$ ipython --no-banner

In [1]: import numpy as np

In [2]: np.set_printoptions(precision=2, suppress=True, linewidth=120)

In [3]: A = np.load("x.npy")

In [4]: A
Out[4]: 
array([[ 8,  1,  4,  0,  2],
       [ 7,  5,  2,  4,  0],
       [ 5,  2,  6,  4,  9],
       [ 7,  3,  8,  4,  1],
       [ 1, -4,  2, -4,  2]])

In [5]: # rank 4

In [6]: rng = np.random.default_rng(370232)

In [7]: labels = rng.permutation(5)

In [8]: labels
Out[8]: array([2, 0, 3, 1, 4])

In [9]: M2 = A[labels][:, labels]

In [10]: round(np.linalg.det(M2), 2), np.round(np.linalg.det(A[labels]), 2)
Out[10]: (np.float64(0.0), np.float64(0.0))

In [11]: np.diag(M2)
Out[11]: array([6, 8, 4, 5, 2])

In [12]: proj = np.triu(np.array([[2, 0, 3, 0, 3],
    ...:     [1, 2, 2, 2, 2],
    ...:     [2, 1, 3, 0, 1],
    ...:     [1, 1, 0, 0, 1],
    ...:     [1, 0, 0, 2, 1]]), 1) + np.eye(5)

In [13]: M2 = proj @ A @ np.linalg.inv(proj)

In [14]: np.linalg.matrix_rank(M2)
Out[14]: np.int64(4)

In [15]: np.round(np.poly(M2), 2) + 0
Out[15]: array([    1.,   -25.,   149.,   322., -2392.,     0.])

In [16]: x0 = np.array([3, 0, 2, 0, 1])

In [17]: np.sign((A @ x0).round(6))
Out[17]: array([1, 1, 1, 1, 1])

In [18]: A @ x0
Out[18]: array([34, 25, 36, 38,  9])

In [19]: np.linalg.norm(A @ x0) <= np.linalg.norm(A, 2) * np.linalg.norm(x0) + 1e-9
Out[19]: np.True_

In [20]: (A @ x0).argmax()
Out[20]: np.int64(3)

In [21]: U, s, Vt = np.linalg.svd(A)

In [22]: np.argmax(s[:-1] / (s[1:] + 1e-6)) + 1
Out[22]: np.int64(4)

In [23]: M2 = U[:, :4] @ np.diag(s[:4]) @ Vt[:4]

In [24]: round(float(np.linalg.norm(A - M2) / np.linalg.norm(A)), 2)
Out[24]: 0.0

In [25]: np.linalg.matrix_rank(M2)
Out[25]: np.int64(4)

In [26]: [round(float(x), 2) for x in np.linalg.svd(A, compute_uv=False)[:3]]
Out[26]: [19.81, 8.6, 6.4]

In [27]: np.linalg.cond(A) > 100
Out[27]: np.True_

In [28]: F = np.array([[0, 0, 0, 1, 0, 0],
    ...:     [0, 0, 1, 0, 0, 0],
    ...:     [1, 0, 0, 0, 0, 0],
    ...:     [0, 0, 0, 0, 0, 1],
    ...:     [0, 1, 0, 0, 0, 0],
    ...:     [0, 0, 0, 0, 1, 0]])

In [29]: # row-stochastic, so 1 is an eigenvalue

In [30]: np.linalg.norm(F, axis=0)
Out[30]: array([1., 1., 1., 1., 1., 1.])

In [31]: np.linalg.pinv(F)
Out[31]: 
array([[0., 0., 1., 0., 0., 0.],
       [0., 0., 0., 0., 1., 0.],
       [0., 1., 0., 0., 0., 0.],
       [1., 0., 0., 0., 0., 0.],
       [0., 0., 0., 0., 0., 1.],
       [0., 0., 0., 1., 0., 0.]])

In [32]: F[:, 5] @ F[:, 4]
Out[32]: np.int64(0)

In [33]: Q, Rm = np.linalg.qr(F)

In [34]: abs(Rm[0, 0]), round(np.linalg.norm(F[:, 0]), 2)
Out[34]: (np.float64(1.0), np.float64(1.0))

In [35]: Q
Out[35]: 
array([[ 0.,  0.,  0., -1.,  0.,  0.],
       [-0.,  0., -1.,  0.,  0.,  0.],
       [-1., -0.,  0.,  0.,  0.,  0.],
       [-0., -0., -0.,  0.,  0., -1.],
       [-0., -1.,  0.,  0.,  0.,  0.],
       [-0., -0., -0., -0., -1.,  0.]])

In [36]: x0 = np.array([-2, -3, 0, 3, 2, 2])

In [37]: h = np.maximum(F @ x0, 0)

In [38]: F * (h > 1e-9)[:, None]
Out[38]: 
array([[0, 0, 0, 1, 0, 0],
       [0, 0, 0, 0, 0, 0],
       [0, 0, 0, 0, 0, 0],
       [0, 0, 0, 0, 0, 1],
       [0, 0, 0, 0, 0, 0],
       [0, 0, 0, 0, 1, 0]])

In [39]: F.T @ h
Out[39]: array([0, 0, 0, 3, 2, 2])

In [40]: np.maximum(F @ (3 * x0), 0)
Out[40]: array([9, 0, 0, 6, 0, 6])

In [41]: np.maximum(F @ x0, 0) - np.maximum(-F @ x0, 0)
Out[41]: array([ 3,  0, -2,  2, -3,  2])

In [42]: E = np.array([[-1.2, -1.2, -0.4, 1.2],
    ...:     [1.1, 0.1, 0.0, -0.5],
    ...:     [-0.6, 0.4, -0.8, 0.1],
    ...:     [-0.1, 2.1, 2.4, 1.0],
    ...:     [-0.3, 0.3, -0.9, -0.4],
    ...:     [-0.7, 0.9, -0.5, -1.4],
    ...:     [0.0, -1.9, -0.1, -0.4],
    ...:     [0.3, -0.8, 0.7, -0.3],
    ...:     [0.1, -0.3, 1.2, 0.1],
    ...:     [-1.5, 2.6, 0.6, 1.3]])

In [43]: E[1] *= 20

In [44]: E
Out[44]: 
array([[ -1.2,  -1.2,  -0.4,   1.2],
       [ 22. ,   2. ,   0. , -10. ],
       [ -0.6,   0.4,  -0.8,   0.1],
       [ -0.1,   2.1,   2.4,   1. ],
       [ -0.3,   0.3,  -0.9,  -0.4],
       [ -0.7,   0.9,  -0.5,  -1.4],
       [  0. ,  -1.9,  -0.1,  -0.4],
       [  0.3,  -0.8,   0.7,  -0.3],
       [  0.1,  -0.3,   1.2,   0.1],
       [ -1.5,   2.6,   0.6,   1.3]])

In [45]: r0 = np.array([-2, -1, -2])

In [46]: np.cross(E[2, :3], E[1, :3])
Out[46]: array([  1.6, -17.6, -10. ])

In [47]: np.polyval(r0, E[2])
Out[47]: array([-2.12, -2.72, -2.48, -2.12])

In [48]: x0 = np.array([-3, 1, 1, 2])

In [49]: y = E @ x0

In [50]: np.linalg.lstsq(E, y)[0]
Out[50]: array([-3.,  1.,  1.,  2.])

In [51]: np.linalg.solve(E, y)
LinAlgError: Last 2 dimensions of the array must be square


In [52]: y = y + 0.3 * rng.normal(size=10)

In [53]: y
Out[53]: array([  4.32, -83.81,   1.67,   6.93,  -0.25,  -0.47,  -2.72,  -1.6 ,   0.62,  10.06])

In [54]: b, *_ = np.linalg.lstsq(E, y)

In [55]: np.round(np.linalg.norm(y - E @ b), 2)
Out[55]: np.float64(0.45)

In [56]: b
Out[56]: array([-2.98,  0.98,  0.98,  2.03])

In [57]: [round(float(np.linalg.norm(np.linalg.solve(E.T @ E + lam * np.eye(4), E.T @ y))), 2) for lam in (0, 1, 10, 100)]
Out[57]: [3.86, 3.82, 3.6, 2.98]

In [58]: m1 = np.loadtxt("mat.csv", delimiter=",")

In [59]: m1.round(2) + 0
Out[59]: 
array([[ 1.  ,  0.02,  0.  ,  0.  ,  0.03,  0.  ,  0.02],
       [ 0.02,  0.81,  0.03,  0.02, -0.34, -0.02, -0.19],
       [ 0.  ,  0.03,  1.  ,  0.  ,  0.05,  0.  ,  0.03],
       [ 0.  ,  0.02,  0.  ,  1.  ,  0.04,  0.  ,  0.02],
       [ 0.03, -0.34,  0.05,  0.04,  0.39, -0.03, -0.34],
       [ 0.  , -0.02,  0.  ,  0.  , -0.03,  1.  , -0.02],
       [ 0.02, -0.19,  0.03,  0.02, -0.34, -0.02,  0.81]])

In [60]: M2 = m1 / np.linalg.norm(m1, axis=1, keepdims=True)

In [61]: C2 = M2 @ M2.T

In [62]: round(float(np.degrees(np.arccos(np.clip(C2[5, 6], -1, 1)))), 2)
Out[62]: 91.06

In [63]: np.linalg.norm(M2, axis=1)
Out[63]: array([1., 1., 1., 1., 1., 1., 1.])

In [64]: (C2 - 2 * np.eye(7)).round(6).argmax(axis=1)
Out[64]: array([4, 2, 4, 4, 2, 2, 2])

In [65]: (np.abs(C2) > 0.9).astype(int)
Out[65]: 
array([[1, 0, 0, 0, 0, 0, 0],
       [0, 1, 0, 0, 0, 0, 0],
       [0, 0, 1, 0, 0, 0, 0],
       [0, 0, 0, 1, 0, 0, 0],
       [0, 0, 0, 0, 1, 0, 0],
       [0, 0, 0, 0, 0, 1, 0],
       [0, 0, 0, 0, 0, 0, 1]])

In [66]: np.argwhere(np.triu(np.abs(C2) > 0.95, 1))
Out[66]: array([], shape=(0, 2), dtype=int64)

In [67]: np.linalg.norm(m1, axis=1)
Out[67]: array([1.  , 0.9 , 1.  , 1.  , 0.63, 1.  , 0.9 ])

In [68]: round(float(np.linalg.norm(m1, 2)), 2)
Out[68]: 1.0

In [69]: round(float(np.linalg.norm(m1[3], 1)), 2), round(np.linalg.norm(m1[3], np.inf), 2)
Out[69]: (1.1, np.float64(1.0))

In [70]: M = np.load("data.npy")

In [71]: M
Out[71]: 
array([[-0.11, -0.02,  0.19, -0.02,  0.1 , -0.12, -0.01],
       [ 0.38, -1.09, -1.12, -1.07,  0.05,  0.37,  1.13],
       [-0.04, -0.06,  0.07, -0.1 ,  0.1 , -0.19,  0.09],
       [-0.24, -0.14, -0.08, -0.08, -0.09,  0.01, -0.06],
       [-0.13,  1.01,  1.21,  1.24, -0.35, -0.3 , -0.95],
       [ 0.21, -1.25, -1.24, -1.22,  0.23,  0.44,  0.95],
       [-0.11,  1.2 ,  0.98,  1.21, -0.28, -0.39, -1.01],
       [-0.04,  1.35,  1.07,  1.18, -0.15, -0.45, -1.13],
       [ 0.24, -0.62, -0.62, -0.6 ,  0.09,  0.35,  0.47],
       [-0.07,  0.62,  0.69,  0.8 , -0.03, -0.34, -0.44],
       [ 0.29, -1.2 , -0.92, -1.26,  0.3 ,  0.36,  0.91],
       [ 0.11, -0.59, -0.63, -0.56,  0.23,  0.09,  0.5 ],
       [ 0.37, -1.39, -1.2 , -1.22,  0.34,  0.59,  0.93],
       [ 0.23, -1.22, -1.19, -1.26,  0.25,  0.49,  1.  ],
       [ 0.09, -0.04, -0.12, -0.12, -0.06, -0.02, -0.04],
       [-0.05, -0.48, -0.73, -0.72,  0.35,  0.33,  0.48],
       [ 0.2 , -1.18, -1.19, -1.2 ,  0.28,  0.44,  1.02],
       [-0.19,  0.62,  0.5 ,  0.71,  0.  , -0.11, -0.61],
       [ 0.04,  0.04, -0.12,  0.01,  0.06, -0.04,  0.07],
       [-0.07,  0.58,  0.58,  0.8 , -0.18, -0.06, -0.63],
       [ 0.13, -0.55, -0.79, -0.59,  0.03,  0.13,  0.31],
       [ 0.37, -0.38, -0.34, -0.62,  0.03,  0.29,  0.53],
       [ 0.14, -0.55, -0.65, -0.7 ,  0.14,  0.19,  0.51],
       [-0.02,  0.11, -0.01, -0.07,  0.07,  0.  , -0.09],
       [-0.13, -0.06,  0.15, -0.11, -0.03,  0.05,  0.  ]])

In [72]: x0 = np.array([3, -3, -3, 3, 2, 0, -3])

In [73]: h = np.maximum(M @ x0, 0)

In [74]: h
Out[74]: 
array([0.  , 1.27, 0.  , 0.  , 0.  , 2.05, 0.  , 0.  , 1.41, 0.  , 1.32, 1.27, 3.11, 1.64, 0.39, 0.58, 1.61, 0.03,
       0.3 , 0.24, 1.77, 0.  , 0.67, 0.  , 0.  ])

In [75]: np.flatnonzero(h > 1e-9)
Out[75]: array([ 1,  5,  8, 10, 11, 12, 13, 14, 15, 16, 17, 18, 19, 20, 22])

In [76]: M.T @ h
Out[76]: array([  3.94, -16.84, -16.64, -16.63,   3.57,   6.31,  13.06])
